>>> import numpy as np
>>> np.set_printoptions(precision=2, suppress=True, linewidth=200, sign=" ")
>>> M = np.array([[2, 0, 0, 0, 0, 0],
...     [0, 0, 3, 0, 0, 0],
...     [0, 1, 0, 0, 0, 0],
...     [0, 0, 0, 2, 0, 0],
...     [0, 0, 0, 0, 0, 2],
...     [0, 0, 0, 0, 0, 0]])
>>> rank = np.linalg.matrix_rank(M)
>>> print(rank)
5
>>> N = np.linalg.svd(M)[2][rank:].T
>>> print(N[:, 0] / N[np.abs(N[:, 0]).round(6).argmax(), 0])
[-0. -0. -0. -0.  1. -0.]
>>> print([int(np.linalg.matrix_rank(M[:i])) for i in range(1, len(M) + 1)])
[1, 2, 3, 4, 5, 5]
>>> print(np.linalg.matrix_rank(M.T @ M), np.linalg.matrix_rank(M @ M.T))
5 5
>>> print([int(np.linalg.matrix_rank(M[:, :j + 1])) for j in range(6)])
[1, 2, 3, 4, 4, 5]
>>> print(np.allclose(M @ N, 0))
True
>>> print(M @ N)
[[ 0.]
 [ 0.]
 [ 0.]
 [ 0.]
 [ 0.]
 [ 0.]]
>>> print(N.shape)
(6, 1)
>>> left, s, vt = np.linalg.svd(M)
>>> evecs = vt[:(s > 1e-8).sum()]
>>> rng = np.random.default_rng(1075)
>>> x = M[3] + 4 * M[5] + rng.integers(2) * np.eye(6)[3]
>>> print(x)
[ 0.  0.  0.  3.  0.  0.]
>>> print(np.allclose(evecs.T @ evecs @ x, x))
True
>>> print(np.linalg.matrix_power(M, 3))
[[ 8  0  0  0  0  0]
 [ 0  0  9  0  0  0]
 [ 0  3  0  0  0  0]
 [ 0  0  0  8  0  0]
 [ 0  0  0  0  0  0]
 [ 0  0  0  0  0  0]]
>>> print(np.sort(np.abs(np.linalg.eigvals(M))))
[ 0.    0.    1.73  1.73  2.    2.  ]
>>> print(round(np.abs(np.linalg.eigvals(M)).max(), 2))
2.0
>>> print(np.allclose(M @ M.T, M.T @ M))
False
>>> print((M + M.T) / 2)
[[ 2.  0.  0.  0.  0.  0.]
 [ 0.  0.  2.  0.  0.  0.]
 [ 0.  2.  0.  0.  0.  0.]
 [ 0.  0.  0.  2.  0.  0.]
 [ 0.  0.  0.  0.  0.  1.]
 [ 0.  0.  0.  0.  1.  0.]]
>>> idx = rng.permutation(6)
>>> print(idx)
[ 0  2  4  5  1  3]
>>> Y = M[idx][:, idx]
>>> print(np.allclose(Y, M))
False
>>> print(np.sort(np.abs(np.linalg.eigvals(Y))))
[ 0.    0.    1.73  1.73  2.    2.  ]
>>> t3 = np.stack([M, 2 * M, M[::-1]])
>>> print(np.linalg.det(t3))
[ 0.  0.  0.]
>>> print(t3.shape)
(3, 6, 6)
>>> J = np.array([[-2.81, 0.78, -5.23, -0.88, 1.81, -5.93],
...     [-0.87, -0.18, 10.29, -1.4, 2.06, 5.44],
...     [2.93, -6.34, 3.65, 2.71, 5.6, -4.18],
...     [2.76, -6.93, -0.17, 1.62, 7.49, -4.69],
...     [-0.78, 1.65, -5.81, -0.07, 1.25, -6.64],
...     [1.0, -7.64, 2.52, 4.56, 7.13, -3.61],
...     [2.25, -7.79, 2.51, 2.64, 8.38, -5.01],
...     [2.19, -5.82, 2.89, 1.95, 7.38, -5.28],
...     [-0.48, 0.39, -6.14, 0.79, 2.16, -4.64],
...     [1.87, -8.03, -0.25, 2.1, 6.5, -3.77]])
>>> x = np.array([3, 7, -1, -7, 8, -5])
>>> target = J @ x
>>> print(np.round(np.linalg.pinv(J) @ J, 2) + 0)
[[ 1.  0.  0.  0.  0.  0.]
 [ 0.  1.  0.  0.  0.  0.]
 [ 0.  0.  1.  0.  0.  0.]
 [ 0.  0.  0.  1.  0.  0.]
 [ 0.  0.  0.  0.  1.  0.]
 [ 0.  0.  0.  0.  0.  1.]]
>>> print(np.linalg.solve(J.T @ J, J.T @ target))
[ 3.  7. -1. -7.  8. -5.]
>>> target = target + 0.05 * rng.normal(size=10)
>>> print(target)
[ 52.58 -15.12   7.55  32.01  58.76  -9.84  23.3   34.76  42.43   5.8 ]
>>> c, *_ = np.linalg.lstsq(J, target)
>>> print(c.round())
[ 3.  7. -1. -7.  8. -5.]
>>> print(round(np.linalg.norm(target - J @ c), 2))
0.06
>>> print([round(float(np.linalg.norm(np.linalg.solve(J.T @ J + lam * np.eye(6), J.T @ target))), 2) for lam in (0, 1, 10, 100)])
[14.05, 12.83, 8.87, 4.15]
>>> print(np.round(J.T @ (target - J @ c), 2) + 0)
[ 0.  0.  0.  0.  0.  0.]
>>> proj = J @ np.linalg.solve(J.T @ J, J.T)
>>> print(round(np.trace(proj), 2))
6.0
>>> t3 = np.stack([J, -3 * J, J[::-1]])
>>> print(np.linalg.matrix_rank(t3.reshape(3, -1)))
2
>>> print(np.linalg.matrix_rank(t3))
[ 6  6  6]
>>> print(t3.shape)
(3, 10, 6)
>>> print(np.einsum("bij,cij->bc", t3, t3))
[[ 1206.66 -3619.99   429.45]
 [-3619.99 10859.97 -1288.34]
 [  429.45 -1288.34  1206.66]]
>>> Y = J + rng.integers(-2, 3, (10, 2)) @ rng.integers(-2, 3, (2, 6))
>>> print(Y)
[[ -2.81   2.78 -11.23  -1.88   5.81  -9.93]
 [  0.13  -2.18  14.29  -1.4    0.06   7.44]
 [  1.93  -6.34   5.65   3.71   3.6   -2.18]
 [  6.76  -8.93  -2.17  -1.38  11.49  -8.69]
 [ -0.78   3.65 -11.81  -1.07   5.25 -10.64]
 [  4.    -9.64   2.52   2.56   9.13  -5.61]
 [  8.25 -11.79   2.51  -1.36  12.38  -9.01]
 [  2.19  -7.82   8.89   2.95   3.38  -1.28]
 [  0.52  -1.61  -2.14   0.79   0.16  -2.64]
 [  4.87 -12.03   5.75   1.1    4.5   -1.77]]
>>> print(np.abs(Y - J).sum(axis=1))
[ 17.  11.   8.  19.  17.  11.  22.  17.  11.  18.]
>>> print(Y - J)
[[ 0.  2. -6. -1.  4. -4.]
 [ 1. -2.  4.  0. -2.  2.]
 [-1.  0.  2.  1. -2.  2.]
 [ 4. -2. -2. -3.  4. -4.]
 [ 0.  2. -6. -1.  4. -4.]
 [ 3. -2.  0. -2.  2. -2.]
 [ 6. -4.  0. -4.  4. -4.]
 [ 0. -2.  6.  1. -4.  4.]
 [ 1. -2.  4.  0. -2.  2.]
 [ 3. -4.  6. -1. -2.  2.]]
>>> print(np.linalg.matrix_rank(Y - J, tol=1e-8))
2
>>> print(np.round(np.linalg.svd(Y - J, compute_uv=False), 2) + 0)
[ 19.33  13.31   0.     0.     0.     0.  ]
>>> A = -1 * np.eye(5) + np.eye(5, k=1)
>>> print(A)
[[-1.  1.  0.  0.  0.]
 [ 0. -1.  1.  0.  0.]
 [ 0.  0. -1.  1.  0.]
 [ 0.  0.  0. -1.  1.]
 [ 0.  0.  0.  0. -1.]]
>>> # triangular, det is the product of the diagonal
>>> u, r1 = A[4], A[2]
>>> print(u @ r1)
0.0
>>> p = (u @ r1) / (u @ u) * u
>>> print(np.linalg.matrix_rank(np.outer(u, r1)))
1
>>> print(r1 - p)
[ 0.  0. -1.  1.  0.]
>>> Y = np.linalg.inv(A)
>>> print(np.linalg.det(A) * Y)
[[ 1.  1.  1.  1.  1.]
 [ 0.  1.  1.  1.  1.]
 [ 0.  0.  1.  1.  1.]
 [ 0.  0.  0.  1.  1.]
 [ 0.  0.  0.  0.  1.]]
>>> print(round(np.linalg.slogdet(A)[0], 2))
-1.0
>>> print((np.abs(Y) > 1e-9).astype(int))
[[ 1  1  1  1  1]
 [ 0  1  1  1  1]
 [ 0  0  1  1  1]
 [ 0  0  0  1  1]
 [ 0  0  0  0  1]]
>>> print(Y)
[[-1. -1. -1. -1. -1.]
 [-0. -1. -1. -1. -1.]
 [-0. -0. -1. -1. -1.]
 [-0. -0. -0. -1. -1.]
 [-0. -0. -0. -0. -1.]]
>>> arr = np.tanh(np.array([[-1.8, -0.1, 0.3, -0.5],
...     [0.6, 1.0, -1.2, 0.2],
...     [0.2, 0.0, 0.9, 0.8],
...     [-0.8, 0.1, 1.6, -1.4],
...     [-0.7, 0.0, -0.2, 1.2],
...     [-0.4, 1.3, 0.3, 0.2],
...     [1.2, 0.3, -0.1, -1.0],
...     [0.1, 0.5, -0.2, -0.4],
...     [-0.6, -0.4, -0.7, 1.2],
...     [0.4, 1.7, -0.4, -0.6]]) @ np.array([[0.6, -0.8, -0.6, -0.1, 0.7, -2.0],
...     [-0.2, 0.0, -2.2, 0.1, 0.7, 0.6],
...     [1.3, 0.0, 0.2, 0.6, 1.6, -0.4],
...     [-1.8, 0.5, 0.9, 0.7, -0.3, 0.2]]))
>>> print(arr)
[[ 0.23  0.83  0.72  0.   -0.6   1.  ]
 [-0.94 -0.36 -0.99 -0.49 -0.7  -0.08]
 [-0.15  0.24  0.65  0.79  0.87 -0.54]
 [ 1.   -0.06 -0.59  0.07  0.99  0.63]
 [-0.99  0.82  0.9   0.66 -0.82  0.94]
 [-0.44  0.4  -0.98  0.45  0.78  0.91]
 [ 0.98 -0.9  -0.98 -0.69  0.83 -0.98]
 [ 0.4  -0.27 -0.92 -0.35  0.22  0.1 ]
 [-1.    0.79  0.97  0.41 -0.97  0.9 ]
 [ 0.43 -0.55 -1.   -0.49  0.77  0.25]]
>>> proj = arr @ np.linalg.solve(arr.T @ arr, arr.T)
>>> print(np.round(np.linalg.eigvalsh(proj), 2) + 0)
[ 0.  0.  0.  0.  1.  1.  1.  1.  1.  1.]
>>> print(np.diag(proj))
[ 0.88  0.62  0.69  0.65  0.4   0.85  0.37  0.28  0.37  0.89]
>>> print(proj.round(2) + 0)
[[ 0.88 -0.17 -0.13 -0.08 -0.11  0.09  0.04  0.02  0.16 -0.05]
 [-0.17  0.62 -0.25 -0.32  0.    0.17  0.02  0.12  0.05  0.04]
 [-0.13 -0.25  0.69 -0.15 -0.06  0.21  0.04 -0.25 -0.02 -0.06]
 [-0.08 -0.32 -0.15  0.65  0.1   0.1  -0.08  0.18 -0.14  0.12]
 [-0.11  0.   -0.06  0.1   0.4   0.03 -0.38 -0.05  0.24 -0.1 ]
 [ 0.09  0.17  0.21  0.1   0.03  0.85 -0.05  0.16 -0.01  0.04]
 [ 0.04  0.02  0.04 -0.08 -0.38 -0.05  0.37  0.06 -0.25  0.11]
 [ 0.02  0.12 -0.25  0.18 -0.05  0.16  0.06  0.28 -0.19 -0.16]
 [ 0.16  0.05 -0.02 -0.14  0.24 -0.01 -0.25 -0.19  0.37  0.16]
 [-0.05  0.04 -0.06  0.12 -0.1   0.04  0.11 -0.16  0.16  0.89]]
>>> print(np.round(proj @ arr[:, 3], 2) + 0)
[ 0.   -0.49  0.79  0.07  0.66  0.45 -0.69 -0.35  0.41 -0.49]
>>> print(np.allclose(proj @ proj, proj))
True
